$ python3 -q
>>> import numpy as np
>>> from numpy import linalg as LA
>>> np.set_printoptions(precision=2, suppress=True, linewidth=120, sign=" ")
>>> tidy = lambda a: np.round(a, 2) + 0
>>> sigma = 5 * 0.7 ** np.arange(4)
>>> q, _ = LA.qr(np.array([[-0.4, -1.1, -1.4, 0.9],
...     [0.7, -0.4, -0.6, -0.4],
...     [-1.0, 0.4, -1.9, 1.2],
...     [0.6, 0.4, 0.1, 0.2]]))
>>> rng = np.random.default_rng(207)
>>> data = rng.normal(size=(14, 4)) * sigma @ q
>>> print(tidy(data))
[[-4.25 -0.7   3.39  2.88]
 [ 4.54  3.06 -0.15 -2.24]
 [ 3.22  1.24 -8.32 -4.71]
 [-3.64 -3.66 -0.26  0.73]
 [-5.38  2.67  3.81  3.19]
 [-1.63  5.01 -1.85  1.34]
 [ 0.26 -2.96 -6.44 -3.41]
 [ 2.68 -3.59 -0.66 -0.63]
 [-2.43 -1.31  2.06  3.57]
 [ 0.82 -0.15 -3.25  0.14]
 [-0.92 -1.4   2.85  0.71]
 [-4.03 -1.37  2.04  5.18]
 [-0.44 -4.07 -2.79 -1.33]
 [ 1.37  6.99  1.47 -0.03]]
>>> D = LA.norm(data[:, None] - data[None], axis=-1)
>>> print(LA.matrix_rank(D ** 2))
6
>>> print(tidy(D[:5, :5]))
[[  0.    11.41  15.95   5.19   3.59]
 [ 11.41   0.     8.83  10.99  11.99]
 [ 15.95   8.83   0.    12.87  16.9 ]
 [  5.19  10.99  12.87   0.     8.1 ]
 [  3.59  11.99  16.9    8.1    0.  ]]
>>> A2 = data / LA.norm(data, axis=1, keepdims=True)
>>> G = A2 @ A2.T
>>> print((G - 2 * np.eye(14)).round(6).argmax(axis=1))
[  8  13   9  11   0  13  12  12  11   2   0   8   6   5]
>>> G = np.cov(data, rowvar=False)
>>> print(tidy(np.corrcoef(data[:, 1], data[:, 3])[0, 1]))
0.02
>>> print(tidy(data.std(axis=0)))
[ 2.93  3.27  3.52  2.67]
>>> print(np.argsort(-data.std(axis=0).round(6), kind="stable"))
[ 2  1  0  3]
>>> print(G.shape)
(4, 4)
>>> Xs = (data - data.mean(axis=0)) / data.std(axis=0)
>>> print(tidy(Xs.std(axis=0)))
[ 1.  1.  1.  1.]
>>> print(np.argwhere(np.abs(Xs) > 2))
[[  2   2]
 [ 13   1]]
>>> b = LA.lstsq(np.delete(Xs, 0, axis=1), Xs[:, 0])[0]
>>> print(tidy(b))
[ 0.16  0.19 -0.96]
>>> print(np.abs(b).argmax())
2
>>> print(tidy(1 - np.var(Xs[:, 0] - np.delete(Xs, 0, axis=1) @ b)))
0.69
>>> Xs = data - data.mean(axis=0)
>>> U, sigma, Vh = LA.svd(Xs, full_matrices=False)
>>> print((np.sign(U[:, 0]) == np.sign(U[0, 0])).astype(int))
[ 1  0  0  1  1  1  0  0  1  0  1  1  0  1]
>>> print(tidy(np.abs(Vh[-1])))
[ 0.43  0.03  0.33  0.84]
>>> print(tidy(Vh[0] * np.sign(Vh[0, np.abs(Vh[0]).argmax()])))
[-0.51  0.03  0.68  0.53]
>>> print(tidy(Xs.mean(axis=0)))
[ 0.  0.  0.  0.]
>>> print(LA.matrix_rank(Xs))
4
>>> print(np.abs(Vh[0]).argmax())
2
>>> print(np.searchsorted(np.cumsum(sigma ** 2) / (sigma ** 2).sum(), 0.9) + 1)
3
>>> print(np.abs(U[:, 0]).argmax())
2
>>> m1 = np.load("run13.npy")
>>> print(m1)
[[-0.8   0.83  0.4  -0.9 ]
 [-0.4   2.26  0.3  -2.4 ]
 [ 0.1  -0.31 -0.2   0.2 ]
 [-0.1   0.1  -0.4  -0.1 ]
 [ 1.4  -0.65  0.8   0.8 ]
 [ 0.3   0.    1.    0.3 ]
 [-0.3   0.95 -1.1  -0.6 ]
 [-0.7   1.6   0.5  -2.1 ]
 [ 1.3   0.02 -0.4   0.  ]
 [ 2.2  -0.74 -0.6   0.6 ]
 [ 0.    0.37 -0.2  -0.9 ]
 [ 1.6  -0.61  0.3   1.  ]
 [-0.5   0.97  0.6  -1.  ]
 [-0.7   1.24 -0.6  -1.2 ]
 [ 0.7   0.37 -1.    0.  ]
 [ 0.5   0.02 -0.5  -0.4 ]
 [ 2.4   0.3   0.8  -0.4 ]
 [ 1.1   1.47 -2.6  -1.  ]
 [-0.8  -2.46  0.9   2.5 ]
 [-1.1   1.34 -0.1  -1.1 ]
 [-0.1  -1.23 -0.8   0.9 ]
 [-1.1   0.66 -0.5  -0.8 ]
 [-0.7   1.57 -1.4  -1.2 ]
 [-0.7   0.3  -0.5  -0.4 ]]
>>> G = m1.T @ m1
>>> print(tidy(LA.eigvalsh(G)[::-1]))
[ 60.71  23.57  14.07   0.81]
>>> print(np.allclose(G, G.T))
True
>>> print(LA.matrix_rank(G))
4
>>> print(tidy(G))
[[ 25.04  -6.67  -0.8    7.69]
 [ -6.67  28.06  -7.72 -27.4 ]
 [ -0.8   -7.72  17.49   6.11]
 [  7.69 -27.4    6.11  28.56]]
>>> print((m1 @ m1.T).shape)
(24, 24)
>>> q, vecs = LA.qr(m1[:, :3])[0], LA.qr(m1[:, 3:])[0]
>>> sigma = LA.svd(q.T @ vecs, compute_uv=False)
>>> print(tidy(sigma))
[ 0.97]
>>> A2 = np.c_[m1[:, :1] @ np.array([[-1]]), np.array([1, 0, 1, 0, 0, 2, 1, 2, 2, 1, 1, 2, 1, 0, 1, 0, 2, 0, 1, 1, 1, 1, 1, 1])]
>>> print(A2)
[[ 0.8  1. ]
 [ 0.4  0. ]
 [-0.1  1. ]
 [ 0.1  0. ]
 [-1.4  0. ]
 [-0.3  2. ]
 [ 0.3  1. ]
 [ 0.7  2. ]
 [-1.3  2. ]
 [-2.2  1. ]
 [ 0.   1. ]
 [-1.6  2. ]
 [ 0.5  1. ]
 [ 0.7  0. ]
 [-0.7  1. ]
 [-0.5  0. ]
 [-2.4  2. ]
 [-1.1  0. ]
 [ 0.8  1. ]
 [ 1.1  1. ]
 [ 0.1  1. ]
 [ 1.1  1. ]
 [ 0.7  1. ]
 [ 0.7  1. ]]
>>> print(tidy(LA.norm(LA.qr(m1)[0].T @ A2, axis=0) ** 2 / ((A2 ** 2).sum(axis=0) + 1e-12)))
[ 1.    0.12]
>>> print(LA.matrix_rank(np.c_[m1, A2]))
5
>>> print(LA.matrix_rank(A2))
2
>>> print(tidy(LA.norm(A2 - m1 @ LA.lstsq(m1, A2)[0], axis=0)))
[ 0.    5.38]
>>> t = np.radians(72)
>>> Rm = np.eye(4)
>>> Rm[0, 0] = Rm[1, 1] = np.cos(t)
>>> Rm[0, 1], Rm[1, 0] = -np.sin(t), np.sin(t)
>>> print(tidy(Rm))
[[ 0.31 -0.95  0.    0.  ]
 [ 0.95  0.31  0.    0.  ]
 [ 0.    0.    1.    0.  ]
 [ 0.    0.    0.    1.  ]]
>>> A2 = m1 @ Rm.T
>>> print(tidy(np.abs(A2 - m1).max(axis=0)))
[ 2.89  2.6   0.    0.  ]
>>> print(np.allclose(m1 @ m1.T, A2 @ A2.T))
True
>>> print(tidy(LA.svd(m1, compute_uv=False)), tidy(LA.svd(A2, compute_uv=False)))
[ 7.79  4.85  3.75  0.9 ] [ 7.79  4.85  3.75  0.9 ]
>>> P = m1 @ LA.solve(m1.T @ m1, m1.T)
>>> print(tidy(np.trace(P)))
4.0
>>> print(tidy(P @ m1[:, 3]))
[-0.9 -2.4  0.2 -0.1  0.8  0.3 -0.6 -2.1  0.   0.6 -0.9  1.  -1.  -1.2  0.  -0.4 -0.4 -1.   2.5 -1.1  0.9 -0.8 -1.2
 -0.4]
>>> print(np.allclose(P @ P, P))
True
>>> print(LA.matrix_rank(np.eye(24) - P))
20
>>> arr = np.loadtxt("mat.csv", delimiter=",")
>>> print(arr)
[[ 1.4  1.1  0.6  0.7]
 [ 0.5 -1.2  1.1  1.5]
 [ 1.6  0.7  2.7 -0.5]
 [ 0.1 -0.8  0.1 -1.2]
 [ 0.1  0.1 -1.6  0.5]
 [-0.9 -0.3  0.5  1.7]
 [ 2.3  0.3 -0.6  0.1]
 [-0.5 -1.5 -0.5  0.3]
 [-0.5 -0.6 -1.1  0.6]
 [-0.3  0.  -0.3 -0.5]
 [ 0.2  0.3  0.9  2.5]
 [ 0.1 -3.   1.3  1.4]
 [ 1.1 -0.5 -0.3  1.2]
 [ 0.8 -0.7  2.2 -0.3]
 [-0.8  0.1 -1.7 -0.9]
 [ 0.1  0.  -1.2 -1.8]
 [-0.7  0.4 -1.4  0.3]
 [ 0.5 -0.2 -0.5 -0.4]
 [-1.2 -1.3  1.7  0.5]
 [-9.  27.   0.   7. ]
 [ 2.2 -1.3  0.  -0.6]
 [ 0.3 -0.1  0.8  0.8]]
>>> # row 19 dominates
>>> G = np.cov(arr, rowvar=False)
>>> print(tidy(np.median(arr, axis=0)))
[ 0.1  -0.15  0.    0.4 ]
>>> print(tidy(arr.std(axis=0)))
[ 2.15  5.77  1.18  1.72]
>>> print(np.argwhere(np.triu(np.abs(np.corrcoef(arr.T)) > 0.8, 1)))
[[ 0  1]]
>>> print(tidy(np.polyfit(arr[:, 2], arr[:, 1], 1)))
[-0.26  0.87]
>>> z = arr[:, 1] > np.median(arr[:, 1])
>>> r0 = arr[z].mean(axis=0) - arr[~z].mean(axis=0)
>>> print(np.argsort(-np.abs(r0).round(6), kind="stable"))
[ 1  0  2  3]
>>> print(tidy(r0))
[-0.64  3.75 -0.57  0.32]
>>> r0 = np.array([2, 0, -1])
>>> print(np.convolve(arr[19], r0))
[-18.  54.   9. -13.   0.  -7.]
>>> print(np.correlate(arr[19], arr[1], "full"))
[-13.5  30.6  40.5 -26.4  21.2  -8.4   3.5]
>>> mat = np.diag(np.array([0, 1, 1]))
>>> print(mat)
[[ 0  0  0]
 [ 0  1  0]
 [ 0  0  1]]
>>> # looks like rank 2
>>> w1 = np.array([[-2, -3, -3, -1, -2], [2, 3, 2, -3, -3], [-3, -3, 0, 1, 1]])
>>> b = np.array([3, 3, 0, 2, 4])
>>> act = np.maximum(mat @ w1 + b, 0)
>>> print((act > 0).astype(int))
[[ 1  1  0  1  1]
 [ 1  1  1  0  1]
 [ 0  0  0  1  1]]
>>> print(act)
[[ 3  3  0  2  4]
 [ 5  6  2  0  1]
 [ 0  0  0  3  5]]
>>> cent = np.array([[0, 2], [-2, 3], [-1, -1], [3, 0], [3, 3]])
>>> print(w1 @ cent)
[[  0 -16]
 [-26   2]
 [ 12 -12]]
>>> print((act @ cent).round(6).argmax(axis=1))
[ 1  1  0]
>>> U, sigma, Vh = LA.svd(act, full_matrices=False)
>>> print(tidy(U.T @ act @ Vh.T))
[[ 9.88  0.    0.  ]
 [ 0.    6.3   0.  ]
 [ 0.    0.    0.85]]
>>> print(tidy(sigma))
[ 9.88  6.3   0.85]
>>> print(tidy(Vh @ Vh.T))
[[ 1.  0.  0.]
 [ 0.  1.  0.]
 [ 0.  0.  1.]]
>>> print(np.allclose(U * sigma @ Vh, act))
True
>>> print((sigma > 1e-8).sum())
3
>>> print(np.abs(U[:, 0]).round(6).argmax())
1
>>> F = np.loadtxt("data.csv", delimiter=",")
>>> print(F)
[[ 4.43  1.49  1.32]
 [ 2.35  2.63 -1.24]
 [ 0.31 -1.65  2.47]
 [-2.28  0.52  1.23]
 [ 3.6  -1.71  0.1 ]
 [ 6.33  5.47  0.41]
 [ 0.89  3.3  -1.88]
 [ 1.17  0.34  1.04]
 [-0.65  0.96  2.29]
 [-4.68  1.67 -2.7 ]
 [-2.14 -0.79 -1.79]
 [-1.02 -0.19  3.73]
 [ 0.58  3.07  0.5 ]
 [-0.49  2.78 -0.23]
 [ 0.4  -1.17 -6.68]
 [ 1.54 -1.77  2.35]
 [ 6.64 -0.79  1.14]
 [-1.59  0.62  0.41]
 [ 1.25  2.7   3.03]]
>>> Xs = (F - F.mean(axis=0)) / F.std(axis=0)
>>> print(tidy(Xs.std(axis=0)))
[ 1.  1.  1.]
>>> b = LA.lstsq(np.delete(Xs, 2, axis=1), Xs[:, 2])[0]
>>> print(tidy(1 - np.var(Xs[:, 2] - np.delete(Xs, 2, axis=1) @ b)))
0.03
